>>> import numpy as np
>>> import numpy.linalg as la
>>> np.set_printoptions(suppress=True, linewidth=160)
>>> arr = np.array([[1, 2, -2, -1, -1, -2, -1, 0, -1, -2],
...     [-2, 1, -1, -1, 0, -2, -1, -2, -2, 2],
...     [1, 1, 2, -2, 1, 1, 2, -1, -2, -1],
...     [2, 1, 1, 1, 1, 2, -1, 0, 2, 0]])
>>> arr[:, 4] = 2 * arr[:, 7]
>>> arr
array([[ 1,  2, -2, -1,  0, -2, -1,  0, -1, -2],
       [-2,  1, -1, -1, -4, -2, -1, -2, -2,  2],
       [ 1,  1,  2, -2, -2,  1,  2, -1, -2, -1],
       [ 2,  1,  1,  1,  0,  2, -1,  0,  2,  0]])
>>> T = np.stack([arr, 3 * arr, arr[::-1]])
>>> la.matrix_rank(T.reshape(3, -1))
np.int64(2)
>>> np.round(la.norm(T, axis=(1, 2)), 2)
array([10.05, 30.15, 10.05])
>>> W = np.array([[-1, 5, -4, 0],
...     [0, 3, 1, 2],
...     [0, -3, -2, 3],
...     [1, -2, -5, 5],
...     [-4, 4, 5, -1],
...     [-2, 4, -4, 4],
...     [-3, 1, 5, 4],
...     [0, -2, -4, 5],
...     [2, -4, -3, 5],
...     [0, 3, 0, 2]])
>>> coef = np.array([0, 2, -3, -1])
>>> act = np.maximum(arr @ W + coef, 0)
>>> (act > 0).mean(axis=0)
array([0.75, 0.75, 0.75, 0.25])
>>> act
array([[ 3, 10, 10,  0],
       [20,  0, 10,  0],
       [ 0, 13,  6,  0],
       [ 2,  9,  0, 23]])
>>> (act > 0).astype(int)
array([[1, 1, 1, 0],
       [1, 0, 1, 0],
       [0, 1, 1, 0],
       [1, 1, 0, 1]])
>>> C = np.array([[1, -4], [5, -3], [5, -2], [4, 0]])
>>> W @ C
array([[  4,  -3],
       [ 28, -11],
       [-13,  13],
       [-14,  12],
       [ 37,  -6],
       [ 14,   4],
       [ 43,  -1],
       [-10,  14],
       [-13,  10],
       [ 23,  -9]])
>>> out = np.array([[-2, -3, 0, -1, 2, -1],
...     [-3, 0, -1, -1, 0, 1],
...     [-2, 2, 0, 2, 3, -2],
...     [-1, -3, 2, 2, -2, 2],
...     [2, 3, 2, 1, -3, 1],
...     [2, -3, -1, -3, -1, -1]])
>>> K = out + out.T
>>> K
array([[-4, -6, -2, -2,  4,  1],
       [-6,  0,  1, -4,  3, -2],
       [-2,  1,  0,  4,  5, -3],
       [-2, -4,  4,  4, -1, -1],
       [ 4,  3,  5, -1, -6,  0],
       [ 1, -2, -3, -1,  0, -2]])
>>> Q, r_ = la.qr(K)
>>> np.round(np.abs(np.diag(r_)), 2)
array([8.77, 6.72, 7.11, 6.89, 2.09, 3.52])
>>> round(np.trace(Q @ Q.T), 2)
np.float64(6.0)
>>> w, V = la.eigh(K)
>>> round(float(w.sum()), 2), np.trace(K)
(-8.0, np.int64(-8))
>>> np.round(V.T @ V, 2) + 0
array([[1., 0., 0., 0., 0., 0.],
       [0., 1., 0., 0., 0., 0.],
       [0., 0., 1., 0., 0., 0.],
       [0., 0., 0., 1., 0., 0.],
       [0., 0., 0., 0., 1., 0.],
       [0., 0., 0., 0., 0., 1.]])
>>> w, V = la.eigh(K)
>>> vec = np.array([0, -2, 1, -3, -3, 3])
>>> np.abs(K).sum(axis=1).max(), round(np.abs(w).max(), 2)
(np.int64(19), np.float64(13.69))
>>> round(float(vec @ K @ vec / (vec @ vec)), 2), np.round(w[0], 2), round(float(w[-1]), 2)
(-3.12, np.float64(-13.69), 8.01)
>>> vec @ K @ vec
np.int64(-100)
>>> W = np.array([[2, -2, 4, -2, 0, -2],
...     [2, 5, 3, 0, -4, -3],
...     [-3, -4, -3, 5, 5, 5],
...     [4, 3, 0, 4, -3, 0],
...     [4, -5, 3, 5, -4, 2],
...     [-3, -3, 4, -1, -3, 0]])
>>> coef = np.array([3, 0, 1, 1, 5, 1])
>>> act = np.maximum(K @ W + coef, 0)
>>> act
array([[ 0,  0,  0, 10,  6, 25],
       [ 0,  0,  0, 19, 16, 24],
       [46,  5,  0, 49,  0, 12],
       [ 0,  0,  0, 37, 36, 35],
       [ 0, 14,  0,  0, 45,  0],
       [12,  3,  0,  0,  7,  0]])
>>> la.matrix_rank(act)
np.int64(5)
>>> np.round((act > 0).mean(axis=0), 2)
array([0.33, 0.5 , 0.  , 0.67, 0.83, 0.67])
>>> C = np.array([[8, 6, 4], [1, 1, 4], [7, 4, 9], [9, 6, 5], [2, 7, 3], [3, 7, 9]])
>>> act @ C
array([[177, 277, 293],
       [275, 394, 359],
       [850, 659, 557],
       [510, 719, 608],
       [104, 329, 191],
       [113, 124,  81]])
>>> W @ C
array([[ 18,   0,   8],
       [ 25, -20,  16],
       [ 21,  66,  30],
       [ 65,  30,  39],
       [ 91,  47,  54],
       [-14, -32,  -2]])
>>> data = np.load("arr.npy")
>>> data
array([[5.1, 4. , 1. , 1. , 5. , 4. , 6. , 7. , 1. , 7. , 6. , 8. ],
       [6. , 4.1, 5. , 5. , 2. , 2. , 5. , 8. , 7. , 2. , 8. , 3. ],
       [2. , 3. , 4.1, 5. , 4. , 8. , 6. , 0. , 0. , 5. , 1. , 1. ],
       [2. , 0. , 0. , 8.1, 4. , 5. , 2. , 5. , 8. , 0. , 5. , 2. ],
       [8. , 4. , 3. , 8. , 6.1, 5. , 2. , 4. , 2. , 1. , 8. , 4. ],
       [3. , 9. , 0. , 0. , 6. , 4.1, 2. , 6. , 4. , 1. , 0. , 3. ],
       [5. , 0. , 4. , 5. , 1. , 7. , 0.1, 1. , 7. , 0. , 2. , 1. ],
       [7. , 6. , 7. , 1. , 4. , 9. , 1. , 3.1, 8. , 1. , 5. , 7. ],
       [6. , 3. , 0. , 5. , 3. , 2. , 7. , 9. , 9.1, 3. , 9. , 8. ],
       [3. , 1. , 8. , 9. , 6. , 9. , 6. , 3. , 8. , 9.1, 6. , 8. ],
       [1. , 0. , 1. , 3. , 0. , 5. , 5. , 3. , 9. , 7. , 9.1, 3. ],
       [5. , 4. , 1. , 1. , 5. , 4. , 6. , 7. , 1. , 7. , 6. , 8.1]])
>>> np.round(la.eigvalsh(K).min(), 2)
np.float64(-13.69)
